% ipython --no-banner

In [1]: import numpy as np

In [2]: from numpy import linalg as LA

In [3]: np.set_printoptions(suppress=True, linewidth=120)

In [4]: M = np.load("run19.npy")

In [5]: M.round(1) + 0
Out[5]: 
array([[-0.5,  0.5,  2.2,  0.3,  3.9,  1.8,  2.5,  5.6,  3.1,  1.1],
       [ 3.5,  0.3,  2.2,  3.5,  4. ,  3.6,  1.1,  1.2,  2.6,  1.9],
       [ 3.8,  7.7, 11.4,  2.9,  8.2,  9.3,  7.4, 11.3,  9. ,  7.1],
       [ 0.4,  1. ,  2. , -0.1,  6.3,  3.2,  4.4,  3.3, -0.5,  4.9],
       [-0.1,  0.8,  1.5,  0.3,  3.9,  0.7,  1.4,  5.8,  3.9,  1.5],
       [ 2.2,  1.4,  3.2,  2.1,  4.9,  3.7,  2.6,  3.7,  3. ,  3. ],
       [ 5.4,  1.3,  4.8,  6. ,  3.3,  5.8,  0.8,  1.9,  5.9,  0.8],
       [ 2.2,  2.7,  6.2,  2.4,  5.8,  6.4,  5. ,  5.5,  3.9,  3.5],
       [ 2.9,  0.3,  3.4,  4.4,  2. ,  3.3, -0.1,  3.7,  6.6, -1.5],
       [ 1.3,  1.1,  0.9,  0.8,  4.3,  0.5,  0.7,  4.6,  3.5,  2.8],
       [-1.2,  0.5,  3.9, -0.3,  5.6,  4.8,  6. ,  4.7, -0.1,  2.6],
       [ 2.6,  2. ,  5.8,  2.9,  5.9,  7.2,  5.3,  3.5,  2.2,  3.6],
       [ 5.3,  7.5, 10.8,  4.8,  6. ,  7.7,  3.9, 11.6, 12.9,  4.6],
       [ 2.3,  1.3,  4.7,  3.4,  3.5,  4.6,  2.2,  4.7,  5.5,  0.5],
       [ 1.1,  1.3,  4.8,  2.1,  4.4,  4.9,  3.8,  5.2,  3.8,  1.4],
       [ 4.3,  4.2,  5.4,  2.6,  7.2,  5.7,  4.1,  4.9,  3.9,  6.9],
       [ 2.4,  3.3,  2.4,  0.3,  7.3,  2.6,  3.3,  4.8,  1.9,  7.4],
       [ 2.2,  3.9,  7.8,  2.4,  6.4,  7.6,  6.2,  7.1,  4.9,  4.3],
       [ 1.9,  2. ,  1.5,  0.6,  5.8,  1.6,  2. ,  4.2,  2.3,  5.1],
       [ 0.3,  0.8,  2. ,  0.2,  5.5,  2.8,  3.7,  3.7,  0.5,  3.7],
       [ 2.8,  1.8,  4.2,  3.6,  2.9,  3.1,  0.5,  5.9,  7.8,  0. ],
       [ 4. ,  3.4,  3.8,  2.4,  6.4,  4. ,  2.6,  4.5,  4.1,  6. ],
       [ 7. ,  2.9,  4.5,  5.7,  5.4,  5.9,  1.2,  1.4,  4.9,  4.7]])

In [6]: # looks like rank 5

In [7]: G = np.cov(M, rowvar=False)

In [8]: G.round(1) + 0
Out[8]: 
array([[ 4. ,  2.2,  2.6,  3.2,  0.4,  2.4, -0.8,  0. ,  3.6,  1.2],
       [ 2.2,  4.1,  4.7,  1.1,  2.1,  3.2,  2.1,  3.9,  4. ,  3.2],
       [ 2.6,  4.7,  7.5,  2.5,  1.8,  5.8,  3.3,  5. ,  5.8,  1.9],
       [ 3.2,  1.1,  2.5,  3.4, -0.8,  2.3, -1.1, -0.2,  3.8, -1. ],
       [ 0.4,  2.1,  1.8, -0.8,  2.3,  1.6,  2.4,  1.5, -0.5,  3.5],
       [ 2.4,  3.2,  5.8,  2.3,  1.6,  5.4,  3. ,  2.5,  3.3,  1.7],
       [-0.8,  2.1,  3.3, -1.1,  2.4,  3. ,  4.1,  2.6, -0.5,  2.7],
       [ 0. ,  3.9,  5. , -0.2,  1.5,  2.5,  2.6,  6.3,  4.9,  1.7],
       [ 3.6,  4. ,  5.8,  3.8, -0.5,  3.3, -0.5,  4.9,  8.9, -0.7],
       [ 1.2,  3.2,  1.9, -1. ,  3.5,  1.7,  2.7,  1.7, -0.7,  5.6]])

In [9]: np.round(LA.eigvalsh(G)[::-1], 1) + 0
Out[9]: array([28.3, 12.7,  6.4,  4.3,  0. ,  0. ,  0. ,  0. ,  0. ,  0. ])

In [10]: np.argsort(-M.std(axis=0).round(6), kind="stable")
Out[10]: array([8, 2, 7, 9, 5, 6, 1, 0, 3, 4])

In [11]: round(float(np.corrcoef(M[:, 7], M[:, 1])[0, 1]), 1)
Out[11]: 0.8

In [12]: np.argwhere(np.triu(np.abs(np.corrcoef(M.T)) > 0.8, 1))
Out[12]: 
array([[0, 3],
       [1, 2],
       [2, 5],
       [4, 9]])

In [13]: round(float(LA.norm(G, 2) / LA.norm(G)), 1)
Out[13]: 0.9

In [14]: d = LA.norm(M[:, None] - M[None], axis=-1)

In [15]: (d + 1e9 * np.eye(23)).round(6).argmin(axis=1)
Out[15]: array([ 4,  5, 12, 19,  0, 14, 22, 11, 20,  4, 19,  7,  2, 14, 13, 21, 18,  7,  9,  3, 13, 15,  6])

In [16]: d[:5, :5].round(1)
Out[16]: 
array([[ 0. ,  7.2, 19. ,  6.7,  2. ],
       [ 7.2,  0. , 20. ,  7.9,  7.5],
       [19. , 20. ,  0. , 19. , 19.5],
       [ 6.7,  7.9, 19. ,  0. ,  7.7],
       [ 2. ,  7.5, 19.5,  7.7,  0. ]])

In [17]: np.flatnonzero(d[5] < d.mean() / 2)
Out[17]: array([ 1,  5, 14, 18, 19])

In [18]: d[5].round(6).argsort(kind="stable")[:4]
Out[18]: array([ 5, 14, 18,  1])

In [19]: rng = np.random.default_rng(6113)

In [20]: mat = rng.normal(size=(22, 8)) + 3 * np.array([0, 5, 4, -4, 4, 0, 1, 2])

In [21]: mat.round(1) + 0
Out[21]: 
array([[ -0.4,  13.8,  12.1, -12.4,  11.6,  -0.2,   3.4,   7.1],
       [ -1.1,  15.6,  12.9, -11.3,  13.7,   1. ,   2.2,   6. ],
       [  0.5,  15.1,  11.8, -11.9,  14.5,   0. ,   2. ,   6.5],
       [  1.8,  14.4,  12.4, -11.6,  10.8,   0.3,   1.8,   5.7],
       [  0.1,  14.7,  10.3, -10.9,  11.6,  -0.9,   3.8,   5.8],
       [  0.2,  16. ,  10.4, -12.7,  12.7,   1. ,   1.9,   6.5],
       [  1.5,  14.7,  12.6, -10.6,  11.9,   0.3,   1.8,   7.3],
       [  1.2,  16.3,  12.9, -11.9,  10.2,  -0.6,   2. ,   6.1],
       [ -1.6,  14.5,  11.2, -12.7,  11.9,   0.5,   2.4,   6.1],
       [ -0.5,  13.3,  11.2, -12.9,  10.7,  -0.3,   4.6,   5.4],
       [ -0.6,  15.5,  11.7, -11.5,  12. ,  -1.5,   4.6,   4.5],
       [  1.7,  14. ,  10.7, -13.4,  11.4,   1.5,   3.4,   5.2],
       [  0.4,  16.2,  11.7, -11.4,  10.8,  -0.5,   3. ,   5.9],
       [  0.5,  14.6,  12. , -13.8,  13.3,   0.2,   1.1,   4.7],
       [ -0.7,  13.3,  11.5, -13. ,  11.8,  -0.9,   3.9,   3.9],
       [  0.2,  13.5,  12.2, -12.7,  13.7,   0.9,   1.6,   4.9],
       [  0. ,  14.4,  11.3, -12.9,  11.9,  -1.7,   4.7,   6. ],
       [  1.4,  14.1,  11.9, -11.8,  13.1,  -1.6,   2.6,   6. ],
       [ -0.1,  15.9,  11.7, -13.7,  12.7,   1.7,   4. ,   6. ],
       [ -0.7,  15.7,  12.4, -12. ,  12.6,   1.8,   2.2,   5.8],
       [ -0.7,  15.2,  12.4, -12.2,  11.3,   1.8,   3.5,   6.8],
       [ -0.7,  15.5,  10.5, -12.5,  11.2,  -1. ,   1.9,   5.8]])

In [22]: Xc = mat - mat.mean(axis=0)

In [23]: evecs = LA.svd(Xc)[2][:1]

In [24]: B = Xc - Xc @ evecs.T @ evecs

In [25]: np.round((Xc @ evecs.T).std(axis=0), 1)
Out[25]: array([1.4])

In [26]: LA.norm(B, axis=1).round(6).argmax()
Out[26]: np.int64(7)
